% python3 -q
>>> import numpy as np
>>> np.set_printoptions(precision=2, suppress=True, linewidth=140, sign=" ")
>>> def tidy(a):
...     return np.round(a, 2) + 0
... 
>>> W0 = np.loadtxt("mat.csv", delimiter=",")
>>> W0
array([[ 1., -2.,  4., -8.],
       [ 1., -1.,  1., -1.],
       [ 1.,  0.,  0.,  0.],
       [ 1.,  1.,  1.,  1.],
       [ 1.,  2.,  4.,  8.],
       [ 1.,  3.,  9., 27.]])
>>> # row 5 dominates
>>> A2 = np.c_[W0[:, :2] @ np.array([[5, 0], [0, 0]]), np.array([2, 0, 0, 0, 0, 0])]
>>> A2
array([[ 5.,  0.,  2.],
       [ 5.,  0.,  0.],
       [ 5.,  0.,  0.],
       [ 5.,  0.,  0.],
       [ 5.,  0.,  0.],
       [ 5.,  0.,  0.]])
>>> np.linalg.matrix_rank(np.c_[W0, A2])
np.int64(5)
>>> tidy(np.linalg.norm(A2 - W0 @ np.linalg.lstsq(W0, A2)[0], axis=0))
array([ 0. ,  0. ,  0.4])
>>> np.linalg.matrix_rank(A2)
np.int64(2)
>>> tidy(np.linalg.lstsq(W0, A2[:, 0])[0])
array([ 5.,  0.,  0.,  0.])
>>> A2 = W0[0, 0] * W0[1:] - np.outer(W0[1:, 0], W0[0])
>>> A2
array([[ 0.,  1., -3.,  7.],
       [ 0.,  2., -4.,  8.],
       [ 0.,  3., -3.,  9.],
       [ 0.,  4.,  0., 16.],
       [ 0.,  5.,  5., 35.]])
>>> W0[:, 0] / W0[0, 0]
array([ 1.,  1.,  1.,  1.,  1.,  1.])
>>> np.linalg.matrix_rank(A2), np.linalg.matrix_rank(W0)
(np.int64(3), np.int64(4))
>>> W0.sum(axis=0)
array([  6.,   3.,  19.,  27.])
>>> W0 - W0[0]
array([[ 0.,  0.,  0.,  0.],
       [ 0.,  1., -3.,  7.],
       [ 0.,  2., -4.,  8.],
       [ 0.,  3., -3.,  9.],
       [ 0.,  4.,  0., 16.],
       [ 0.,  5.,  5., 35.]])
>>> tidy(np.linalg.norm(W0))
np.float64(31.61)
>>> np.abs(W0).max()
np.float64(27.0)
>>> np.linalg.norm(W0, axis=1).argmax()
np.int64(5)
>>> tidy(np.linalg.norm(W0, axis=1))
array([  9.22,   2.  ,   1.  ,   2.  ,   9.22,  28.64])
>>> W0[5] @ W0[2]
np.float64(1.0)
>>> feats = np.load("dump.npy")
>>> feats
array([[ 5.,  0.,  4.],
       [ 0.,  5.,  0.],
       [ 4.,  0.,  5.]])
>>> q = feats.astype(float).copy()
>>> for j in range(3):
...     q[:, j] -= q[:, :j] @ (q[:, :j].T @ q[:, j])
...     q[:, j] /= np.linalg.norm(q[:, j])
... 
>>> tidy(q)
array([[ 0.78,  0.  , -0.62],
       [ 0.  ,  1.  ,  0.  ],
       [ 0.62,  0.  ,  0.78]])
>>> data = np.load("arr.npy")
>>> data
array([[ 4.,  1.,  0.,  0.],
       [ 0.,  4.,  1.,  0.],
       [ 0.,  0.,  4.,  1.],
       [ 0.,  0.,  0.,  4.]])
>>> vals, evecs = np.linalg.eig(data)
>>> tidy(np.sort(np.linalg.eigvals(data @ data)))
array([ 16.,  16.,  16.,  16.])
>>> data @ evecs[:, 0] - vals[0] * evecs[:, 0]
array([ 0.,  0.,  0.,  0.])
>>> tidy(np.sort(np.linalg.eigvals(data.T)))
array([ 4.,  4.,  4.,  4.])
>>> tidy(np.sort(np.linalg.eigvals(np.linalg.inv(data))))
array([ 0.25,  0.25,  0.25,  0.25])
>>> np.trace(data)
np.float64(16.0)
>>> (data + data.T) / 2
array([[ 4. ,  0.5,  0. ,  0. ],
       [ 0.5,  4. ,  0.5,  0. ],
       [ 0. ,  0.5,  4. ,  0.5],
       [ 0. ,  0. ,  0.5,  4. ]])
>>> def softmax(z):
...     e = np.exp(z - z.max(axis=-1, keepdims=True))
...     return e / e.sum(axis=-1, keepdims=True)
... 
>>> softmax(data).sum(axis=1)
array([ 1.,  1.,  1.,  1.])
>>> tidy(softmax(data[3]))
array([ 0.02,  0.02,  0.02,  0.95])
>>> scores = data @ data.T / np.sqrt(4)
>>> softmax(scores).round(6).argmax(axis=1)
array([ 0,  1,  2,  3])
>>> tidy(softmax(scores + np.triu(np.full(scores.shape, -np.inf), 1)))
array([[ 1.,  0.,  0.,  0.],
       [ 0.,  1.,  0.,  0.],
       [ 0.,  0.,  1.,  0.],
       [ 0.,  0.,  0.,  1.]])
>>> tidy(softmax(scores)[3] @ data)
array([ 0.  ,  0.  ,  0.01,  3.99])
>>> r0, g = data[0], data[2]
>>> r0 @ g
np.float64(0.0)
>>> p = (r0 @ g) / (r0 @ r0) * r0
>>> np.outer(r0, g)
array([[  0.,   0.,  16.,   4.],
       [  0.,   0.,   4.,   1.],
       [  0.,   0.,   0.,   0.],
       [  0.,   0.,   0.,   0.]])
>>> g - p
array([ 0.,  0.,  4.,  1.])
>>> tidy(np.linalg.norm(r0 + g) ** 2 + np.linalg.norm(r0 - g) ** 2)
np.float64(68.0)
>>> (g - p) @ r0
np.float64(0.0)
>>> G = data.T @ data
>>> np.trace(G), (data ** 2).sum()
(np.float64(67.0), np.float64(67.0))
>>> np.allclose(G, G.T)
True
>>> np.diag(G)
array([ 16.,  17.,  17.,  17.])
>>> G
array([[ 16.,   4.,   0.,   0.],
       [  4.,  17.,   4.,   0.],
       [  0.,   4.,  17.,   4.],
       [  0.,   0.,   4.,  17.]])
>>> (data @ data.T).shape
(4, 4)
>>> tidy(np.linalg.svd(data, compute_uv=False) ** 2)
array([ 23.35,  19.13,  14.15,  10.37])
>>> tidy(np.linalg.eigvalsh(G)[::-1])
array([ 23.35,  19.13,  14.15,  10.37])
>>> E = np.load("block18.npy")
>>> E
array([[  4,   5,   6,   7,   8],
       [  9,  10,  11,  12,  13],
       [ 14,  15,  16,  17,  18],
       [ 19,  20,  21,  22,  23],
       [ 24,  25,  26,  27,  28]])
>>> np.einsum("ii->", E)
np.int64(80)
>>> tidy(np.linalg.det(E.T))
np.float64(0.0)
>>> tidy(np.linalg.det(E[::-1]))
np.float64(0.0)
>>> tidy(np.poly(E))
array([   1.,  -80., -250.,    0.,    0.,    0.])
>>> tidy(np.linalg.det(2 * E)), tidy(np.linalg.det(E))
(np.float64(0.0), np.float64(0.0))
>>> tidy(np.trace(np.linalg.pinv(E) @ E))
np.float64(2.0)
>>> tidy(E @ np.linalg.pinv(E) @ E)
array([[  4.,   5.,   6.,   7.,   8.],
       [  9.,  10.,  11.,  12.,  13.],
       [ 14.,  15.,  16.,  17.,  18.],
       [ 19.,  20.,  21.,  22.,  23.],
       [ 24.,  25.,  26.,  27.,  28.]])
>>> np.allclose(E[:-1].T @ np.linalg.lstsq(E[:-1].T, E[-1])[0], E[-1])
True
>>> np.linalg.lstsq(E[:-1].T, E[-1])[2]
np.int32(2)
>>> mat = np.load("sample0.npy")
>>> mat
array([[ 11. ,  -1.7,  -0.7],
       [-12. ,   1. ,   0.4],
       [-12. ,   2.3,  -1.5],
       [ -6. ,  -1.3,  -1.4],
       [  5. ,   0.4,  -0.6],
       [ -6. ,  -0.6,   0. ]])
>>> P = mat @ np.linalg.solve(mat.T @ mat, mat.T)
>>> tidy(np.trace(P))
np.float64(3.0)
>>> tidy(P @ mat[:, 1])
array([-1.7,  1. ,  2.3, -1.3,  0.4, -0.6])
>>> tidy((np.eye(6) - P) @ mat)
array([[ 0.,  0.,  0.],
       [ 0.,  0.,  0.],
       [ 0.,  0.,  0.],
       [ 0.,  0.,  0.],
       [ 0.,  0.,  0.],
       [ 0.,  0.,  0.]])
>>> A = np.loadtxt("data.csv", delimiter=",")
>>> A
array([[-0.3, -0.5, -0.1,  0.5,  0.2],
       [-1. , -0.2,  0. ,  0.3, -0.3],
       [-1. ,  2.2,  0.9, -1.6, -1.9],
       [ 1.2,  1.1,  0.8,  0.1, -0.3],
       [-0.6, -2. , -2. ,  0.2, -0.1],
       [ 0. ,  0.2, -0.5, -0.4,  0.4],
       [ 0.8,  1.5, -0.7, -1.1, -2.2],
       [ 0.1,  0.8, -0.8, -1.2, -0.2],
       [ 3. , -6. ,  0. ,  2. ,  5.5],
       [ 0.1, -0.5,  0. , -0.7,  0.9],
       [ 0.5, -0.6,  1.4, -1.6,  0.4],
       [-0.4, -1.1, -0.5, -0.3, -0.6],
       [ 0.1,  0.2,  1.8,  1.4, -0.4],
       [ 0.4,  0.9,  2.2, -0.2,  1. ],
       [ 2.4, -3.4,  0.4,  1.6, -0.1],
       [-0.3,  0.9,  0.9,  0. , -0.1],
       [-0.9, -0.1,  0.4, -0.6,  0.4],
       [-1.8,  1.5,  1.8,  0.8,  1.9],
       [ 1. , -0.4, -1.2, -0.8, -0.5],
       [-1.5, -0.3,  1. , -0.9,  0. ],
       [-1.7, -0.5,  0.3, -1.7,  0.9],
       [-0.7,  0.1,  0.3,  0.9,  0.4],
       [ 0.7,  0. , -1.5, -0.9, -0.5],
       [-0.8,  0.1, -1.2, -1.8, -1. ],
       [ 1. ,  0.8, -0.4, -0.1,  0.2],
       [-0.3,  0.2, -0.2, -1. , -1.5],
       [ 0.6,  0.5,  1. ,  0.4,  0.1],
       [-1. ,  1.3,  0.2,  0.6, -0.8],
       [-0.7,  1.5,  0.5, -1.4,  1.1],
       [-0.1,  0.9,  2.1, -0.4, -0.7]])
>>> q, r_ = np.linalg.qr(A)
>>> tidy(np.trace(q @ q.T))
np.float64(5.0)
>>> tidy(np.abs(np.diag(r_)))
array([ 5.89,  7.17,  5.63,  4.68,  5.18])
>>> q.shape, r_.shape
((30, 5), (5, 5))
>>> labels = A[:, 3] > np.median(A[:, 3])
>>> r0 = A[labels].mean(axis=0) - A[~labels].mean(axis=0)
>>> ((A - A.mean(axis=0)) @ r0 > 0).astype(int)
array([ 1,  1,  0,  1,  1,  0,  0,  0,  1,  1,  0,  0,  1,  1,  1,  0,  0,  1,  0,  0,  0,  1,  0,  0,  0,  0,  1,  0,  0,  0])
>>> tidy((((A - A.mean(axis=0)) @ r0 > 0) == labels).mean())
np.float64(0.83)
>>> np.argsort(-np.abs(r0).round(6), kind="stable")
array([ 3,  4,  1,  0,  2])
>>> M = np.load("m.npy")
>>> tidy(M)
array([[-4.82,  0.15,  5.82,  1.01,  0.93],
       [-1.67,  3.13,  2.67,  1.07, -0.53],
       [-3.49,  0.81,  4.49,  1.24,  0.71],
       [ 3.22,  2.63, -2.22,  2.86,  0.62],
       [-0.25,  2.01,  1.25,  1.91,  0.45],
       [-5.45, -0.75,  6.45,  1.1 ,  1.42],
       [ 2.74, -0.41, -1.74,  3.71,  2.56],
       [ 3.57,  0.59, -2.57,  3.66,  2.03],
       [-6.61, -0.07,  7.61,  0.49,  0.78],
       [ 1.  ,  4.55,  0.  ,  1.48, -1.03],
       [-1.15,  3.03,  2.15,  1.28, -0.38],
       [-6.69, -1.95,  7.69,  1.09,  2.02],
       [ 1.65,  0.  , -0.65,  3.22,  2.11],
       [-2.13, -3.01,  3.13,  2.96,  3.48],
       [ 5.7 , -0.79, -4.7 ,  4.83,  3.31],
       [-2.41,  0.42,  3.41,  1.72,  1.15],
       [ 0.87, -0.44,  0.13,  3.1 ,  2.27],
       [-6.34, -3.13,  7.34,  1.6 ,  2.86],
       [ 3.85, -0.59, -2.85,  4.15,  2.87],
       [ 3.85,  2.3 , -2.85,  3.18,  0.94],
       [-4.41, -2.99,  5.41,  2.19,  3.09],
       [-0.94,  1.18,  1.94,  1.96,  0.89],
       [-4.81, -1.68,  5.81,  1.62,  2.15]])
>>> # rows and columns are dependent
>>> vec = np.array([1, 1, 3, -1])
>>> y = data @ vec
>>> c, lr = np.zeros(4), 1 / np.linalg.norm(data, 2) ** 2
>>> for i in range(30):
...     c -= lr * data.T @ (data @ c - y)
...     if i % 5 == 0: print(i, round(np.linalg.norm(data @ c - y), 2))
... 
0 4.09
5 0.18
10 0.01
15 0.0
20 0.0
25 0.0
>>> tidy(np.linalg.cond(data))
np.float64(1.5)
>>> Xs = M - M.mean(axis=0)
>>> evecs = np.linalg.svd(Xs)[2][:3]
>>> A2 = Xs - Xs @ evecs.T @ evecs
>>> tidy(A2.std(axis=0))
array([ 0.,  0.,  0.,  0.,  0.])
>>> tidy(np.diag(evecs.T @ evecs))
array([ 0.99,  0.65,  0.96,  0.11,  0.29])
>>> A2 = M / np.linalg.norm(M, axis=1, keepdims=True)
>>> G = A2 @ A2.T
>>> (G - 2 * np.eye(23)).round(6).argmax(axis=1)
array([  8,  10,   0,  19,  21,  11,  18,  18,   0,   4,   1,   5,   6,  20,  18,   2,  12,  22,   6,   3,  17,   4,  17])
>>> tidy(G[0])
array([ 1.  ,  0.7 ,  0.99, -0.58,  0.47,  0.99, -0.4 , -0.57,  0.99, -0.09,  0.62,  0.98, -0.2 ,  0.67, -0.65,  0.95,  0.06,  0.94, -0.53,
       -0.64,  0.88,  0.75,  0.96])
>>> np.argwhere(np.triu(np.abs(G) > 0.95, 1))
array([[  0,   2],
       [  0,   5],
       [  0,   8],
       [  0,  11],
       [  0,  15],
       [  0,  22],
       [  1,  10],
       [  2,   5],
       [  2,   8],
       [  2,  15],
       [  3,  19],
       [  5,   8],
       [  5,  11],
       [  5,  17],
       [  5,  22],
       [  6,   7],
       [  6,  12],
       [  6,  14],
       [  6,  18],
       [  7,  14],
       [  7,  18],
       [  8,  11],
       [ 11,  17],
       [ 11,  22],
       [ 12,  16],
       [ 14,  18],
       [ 17,  20],
       [ 17,  22],
       [ 20,  22]])
>>> A2 = M / np.sqrt((M ** 2).mean(axis=1, keepdims=True))
>>> tidy(np.linalg.norm(A2, axis=1))
array([ 2.24,  2.24,  2.24,  2.24,  2.24,  2.24,  2.24,  2.24,  2.24,  2.24,  2.24,  2.24,  2.24,  2.24,  2.24,  2.24,  2.24,  2.24,  2.24,
        2.24,  2.24,  2.24,  2.24])
>>> np.linalg.matrix_rank(M - M.mean(axis=1, keepdims=True))
np.int64(3)
>>> tidy(A2[4])
array([-0.18,  1.46,  0.9 ,  1.39,  0.33])
>>> np.linalg.matrix_rank(A2) == np.linalg.matrix_rank(M)
np.True_
>>> F = np.load("a.npy")
>>> F
array([[ 1,  0,  0,  0,  0],
       [ 0,  0,  1,  0,  0],
       [ 0,  0,  0,  1,  0],
       [ 0,  0,  0,  0,  1],
       [ 0,  1,  0,  0,  0]])
>>> F[:, 1] @ F[:, 2]
np.int64(0)
>>> F @ F.T
array([[ 1,  0,  0,  0,  0],
       [ 0,  1,  0,  0,  0],
       [ 0,  0,  1,  0,  0],
       [ 0,  0,  0,  1,  0],
       [ 0,  0,  0,  0,  1]])
>>> tidy(np.linalg.svd(F, compute_uv=False))
array([ 1.,  1.,  1.,  1.,  1.])
>>> F.T @ F
array([[ 1,  0,  0,  0,  0],
       [ 0,  1,  0,  0,  0],
       [ 0,  0,  1,  0,  0],
       [ 0,  0,  0,  1,  0],
       [ 0,  0,  0,  0,  1]])
>>> A2 = np.array([[2, -2, 0], [-1, 2, 0], [1, 0, 0]])
>>> np.vstack([mat, A2.T]).shape
(9, 3)
>>> np.einsum("ij,ij->i", mat, mat)
array([ 124.38,  145.16,  151.54,   39.65,   25.52,   36.36])
>>> A2 @ mat
Traceback (most recent call last):
  File "<python-input-119>", line 1, in <module>
    A2 @ mat
    ~~~^~~~~
ValueError: matmul: Input operand 1 has a mismatch in its core dimension 0, with gufunc signature (n?,k),(k,m?)->(n?,m?) (size 6 is different from 3)
>>> np.einsum("ik,kj->ij", mat, A2)
array([[ 23. , -25.4,   0. ],
       [-24.6,  26. ,   0. ],
       [-27.8,  28.6,   0. ],
       [-12.1,   9.4,   0. ],
       [  9. ,  -9.2,   0. ],
       [-11.4,  10.8,   0. ]])
>>> np.unravel_index(np.abs(M).argmax(), M.shape)
(np.int64(11), np.int64(2))
>>> np.linalg.rank(M)
Traceback (most recent call last):
  File "<python-input-122>", line 1, in <module>
    np.linalg.rank(M)
    ^^^^^^^^^^^^^^
AttributeError: module 'numpy.linalg' has no attribute 'rank'
>>> tidy(M.sum(axis=0))
array([-24.72,   5.  ,  47.72,  51.43,  34.71])
>>> M[:, 5]
Traceback (most recent call last):
  File "<python-input-124>", line 1, in <module>
    M[:, 5]
    ~^^^^^^
IndexError: index 5 is out of bounds for axis 1 with size 5
>>> tidy(np.linalg.norm(M))
np.float64(33.13)
>>> tidy(np.linalg.svd(M, compute_uv=False))
array([ 27.94,  14.96,   9.66,   0.  ,   0.  ])
